$ python -q
>>> import numpy as np
>>> from numpy import linalg as LA
>>> np.set_printoptions(precision=2, suppress=True, linewidth=100)
>>> data = np.loadtxt("m.csv", delimiter=",")
>>> data
array([[ 0.,  3.,  2., -2., -1.],
       [-3.,  2.,  1.,  2., -1.],
       [-2., -3., -2.,  0.,  2.],
       [-2., -3., -2.,  0.,  2.],
       [-2., -1., -2.,  1.,  0.]])
>>> LA.lstsq(data[:-1].T, data[-1])[2]
np.int32(3)
>>> np.round(data @ LA.pinv(data) @ data, 2) + 0
array([[ 0.,  3.,  2., -2., -1.],
       [-3.,  2.,  1.,  2., -1.],
       [-2., -3., -2.,  0.,  2.],
       [-2., -3., -2.,  0.,  2.],
       [-2., -1., -2.,  1.,  0.]])
>>> np.unique(data.round(6), axis=0).shape
(4, 5)
>>> np.allclose(data[:-1].T @ LA.lstsq(data[:-1].T, data[-1])[0], data[-1])
False
>>> round(np.trace(LA.pinv(data) @ data), 2)
np.float64(4.0)
>>> F = np.load("out10.npy")
>>> F
array([[-0.9 ,  0.8 ,  0.4 ,  1.3 ,  1.9 , -2.2 ],
       [-0.1 ,  0.  ,  1.6 , -0.6 ,  0.7 ,  0.7 ],
       [ 1.5 , -1.4 ,  0.  , -1.6 ,  0.1 , -0.4 ],
       [-0.92,  0.87,  0.48,  1.33,  1.93, -2.2 ],
       [-0.8 , -0.3 , -0.3 ,  0.5 , -0.4 , -1.2 ],
       [ 0.8 , -1.3 ,  1.9 ,  0.  ,  0.7 ,  1.6 ]])
>>> w1 = np.array([[0, 1, 1, 3, -1],
...     [2, 3, 2, 1, -2],
...     [0, 2, -2, 1, 2],
...     [-2, -1, 0, -3, 1],
...     [-1, 1, -2, -1, 2],
...     [0, 1, -3, -2, -2]])
>>> b = np.array([0, -2, -1, 3, -2])
>>> H = np.maximum(F @ w1 + b, 0)
>>> (H > 0).mean(axis=0)
array([0.33, 0.33, 0.5 , 1.  , 0.83])
>>> H
array([[ 0.  ,  0.  ,  1.7 ,  0.1 ,  7.6 ],
       [ 0.5 ,  3.1 ,  0.  ,  4.  ,  0.7 ],
       [ 0.3 ,  0.  ,  0.  , 11.6 ,  0.  ],
       [ 0.  ,  0.  ,  1.6 ,  0.07,  7.73],
       [ 0.  ,  0.  ,  2.6 ,  1.3 ,  0.9 ],
       [ 0.  ,  1.  ,  0.  ,  2.1 ,  1.8 ]])
>>> LA.matrix_rank(H)
np.int64(5)
>>> W2 = np.array([[0, 0], [2, 2], [2, 1], [2, 3], [1, 0]])
>>> w1 @ W2
array([[  9,  12],
       [ 10,  11],
       [  4,   5],
       [ -7, -11],
       [ -2,  -3],
       [-10,  -7]])
>>> H @ W2
array([[11.2 ,  2.  ],
       [14.9 , 18.2 ],
       [23.2 , 34.8 ],
       [11.07,  1.81],
       [ 8.7 ,  6.5 ],
       [ 8.  ,  8.3 ]])
>>> J = np.load("arr.npy")
>>> J
array([[ 0.8, -2.6,  2.3, -1.5],
       [ 0.2, -0.6, -2.1,  0.2],
       [ 0.2, -0.6, -0.6,  1. ]])
>>> J.ravel(order="F")
array([ 0.8,  0.2,  0.2, -2.6, -0.6, -0.6,  2.3, -2.1, -0.6, -1.5,  0.2,  1. ])
>>> blk = J.reshape(3, 2, -1)
>>> np.einsum("ihd,jhd->hij", blk, blk).shape
(2, 3, 3)
>>> np.swapaxes(blk, 1, 2)[1]
array([[ 0.2, -2.1],
       [-0.6,  0.2]])
>>> W0 = np.array([[0, 3, 0, 3, 0, 3],
...     [3, 2, 3, 2, 3, 2],
...     [2, 3, 2, 3, 2, 3],
...     [0, 3, 0, 3, 0, 3],
...     [3, 2, 3, 2, 3, 2],
...     [2, 3, 2, 3, 2, 3]])
>>> [round(float(x), 2) for x in LA.svd(W0, compute_uv=False)[:3]]
[13.49, 5.3, 0.0]
>>> LA.matrix_rank(W0, rtol=0.1)
np.int64(2)
>>> np.argsort(-LA.norm(W0, axis=0).round(6), kind="stable")[:3]
array([1, 3, 5])
>>> feats = np.load("case13.npy")
>>> feats
array([[ 2.18, -0.62,  0.8 ,  0.31],
       [-0.38, -1.22, -0.53, -1.2 ],
       [ 1.94, -1.62,  0.75, -0.52],
       [ 2.29, -0.39,  1.3 ,  0.73],
       [-1.1 , -0.82, -1.13, -1.29],
       [ 1.3 , -1.02,  0.67, -0.2 ],
       [-2.19,  3.19, -0.91,  1.6 ],
       [ 0.2 , -1.83, -0.43, -1.52],
       [-0.01,  0.01, -0.01,  0.01],
       [-0.83,  4.96,  0.21,  3.69],
       [ 0.67,  2.2 ,  0.49,  2.01],
       [-1.01, -3.21, -0.51, -2.82],
       [ 2.33, -0.39,  1.32,  0.7 ],
       [-1.02, -0.61, -0.62, -0.91],
       [-2.01, -1.19, -1.21, -1.74],
       [ 0.29,  0.98, -0.01,  0.82],
       [-0.81, -5.  , -0.91, -4.3 ],
       [-0.4 , -3.82, -0.4 , -3.12],
       [-1.39,  0.81, -1.22, -0.19],
       [ 2.01,  1.18,  1.2 ,  1.78],
       [ 0.88,  0.41,  0.11,  0.55],
       [-2.95, -1.58, -1.31, -2.3 ],
       [-2.25,  0.39, -1.34, -0.72],
       [ 1.13,  0.8 ,  1.1 ,  1.27],
       [ 3.19, -2.6 ,  1.49, -0.68]])
>>> cov = feats.T @ feats
>>> round(np.trace(cov), 2), round(float((feats ** 2).sum()), 2)
(np.float64(281.64), 281.64)
>>> LA.matrix_rank(cov)
np.int64(4)
>>> Xs = feats - feats.mean(axis=0)
>>> left, sigma, VT = LA.svd(Xs, full_matrices=False)
>>> (np.sign(left[:, 0]) == np.sign(left[0, 0])).astype(int)
array([1, 0, 0, 1, 0, 0, 1, 0, 1, 1, 1, 0, 1, 0, 0, 1, 0, 0, 1, 1, 1, 0, 0, 1, 0])
>>> np.round(sigma ** 2 / (sigma ** 2).sum(), 2) + 0
array([0.67, 0.33, 0.  , 0.  ])
>>> VT[0] * np.sign(VT[0, np.abs(VT[0]).argmax()])
array([0.14, 0.74, 0.14, 0.64])
>>> other = J / np.sqrt((J ** 2).mean(axis=1, keepdims=True))
>>> LA.matrix_rank(J - J.mean(axis=1, keepdims=True))
np.int64(3)
>>> J - J.mean(axis=1, keepdims=True)
array([[ 1.05, -2.35,  2.55, -1.25],
       [ 0.77, -0.03, -1.53,  0.77],
       [ 0.2 , -0.6 , -0.6 ,  1.  ]])
>>> other = np.array([[3], [3]])
>>> m1 = np.block([[np.zeros((2, 2)), other], [other.T, np.zeros((1, 1))]])
>>> m1
array([[0., 0., 3.],
       [0., 0., 3.],
       [3., 3., 0.]])
>>> LA.matrix_rank(m1, rtol=0.1)
np.int64(2)
>>> left, sigma, VT = LA.svd(J, full_matrices=False)
>>> sigma
array([4.02, 2.12, 0.93])
>>> np.round(left.T @ left, 2) + 0
array([[1., 0., 0.],
       [0., 1., 0.],
       [0., 0., 1.]])
>>> np.cumsum(sigma ** 2) / np.sum(sigma ** 2)
array([0.75, 0.96, 1.  ])
>>> sigma / sigma[0]
array([1.  , 0.53, 0.23])
>>> (sigma > 1e-8).sum()
np.int64(3)
>>> np.abs(VT[0])
array([0.17, 0.55, 0.72, 0.4 ])
>>> np.round(VT @ VT.T, 2) + 0
array([[1., 0., 0.],
       [0., 1., 0.],
       [0., 0., 1.]])
>>> np.round(left.T @ J @ VT.T, 2) + 0
array([[4.02, 0.  , 0.  ],
       [0.  , 2.12, 0.  ],
       [0.  , 0.  , 0.93]])
>>> left, sigma, VT = LA.svd(m1)
>>> np.argmax(sigma[:-1] / (sigma[1:] + 1e-6)) + 1
np.int64(2)
>>> other = left[:, :2] @ np.diag(sigma[:2]) @ VT[:2]
>>> round(LA.norm(m1 - other) / LA.norm(m1), 2)
np.float64(0.0)
>>> round(float(LA.norm(m1 - other, 2)), 2), sigma[2]
(0.0, np.float64(-0.0))
>>> LA.matrix_rank(m1, rtol=0.05)
np.int64(2)
>>> mat = np.load("block5.npy")
>>> mat
array([[2.05, 2.  , 0.  , 3.  ],
       [2.  , 3.05, 0.  , 3.  ],
       [3.  , 0.  , 1.05, 0.  ],
       [2.  , 2.  , 0.  , 3.05]])
>>> LA.matrix_rank(mat, rtol=0.1)
np.int64(2)
>>> LA.cond(mat) > 100
np.True_
>>> [round(float(x), 2) for x in LA.svd(mat, compute_uv=False)[:3]]
[7.65, 2.81, 0.69]
>>> round(np.log10(LA.cond(mat)))
3
>>> np.argsort(-LA.norm(mat, axis=0).round(6), kind="stable")[:3]
array([3, 0, 1])
>>> rng = np.random.default_rng(358041)
>>> z = rng.permutation(4)
>>> z
array([0, 2, 1, 3])
>>> other = mat[z][:, z]
>>> np.allclose(other, mat)
False
>>> np.round(LA.det(other), 2), np.round(LA.det(mat[z]), 2)
(np.float64(0.28), np.float64(-0.28))
>>> other
array([[2.05, 0.  , 2.  , 3.  ],
       [3.  , 1.05, 0.  , 0.  ],
       [2.  , 0.  , 3.05, 3.  ],
       [2.  , 0.  , 2.  , 3.05]])
>>> np.diag(other)
array([2.05, 1.05, 3.05, 3.05])
>>> np.sort(np.abs(LA.eigvals(other)))
array([0.05, 0.73, 1.05, 7.37])
>>> np.trace(other)
np.float64(9.2)
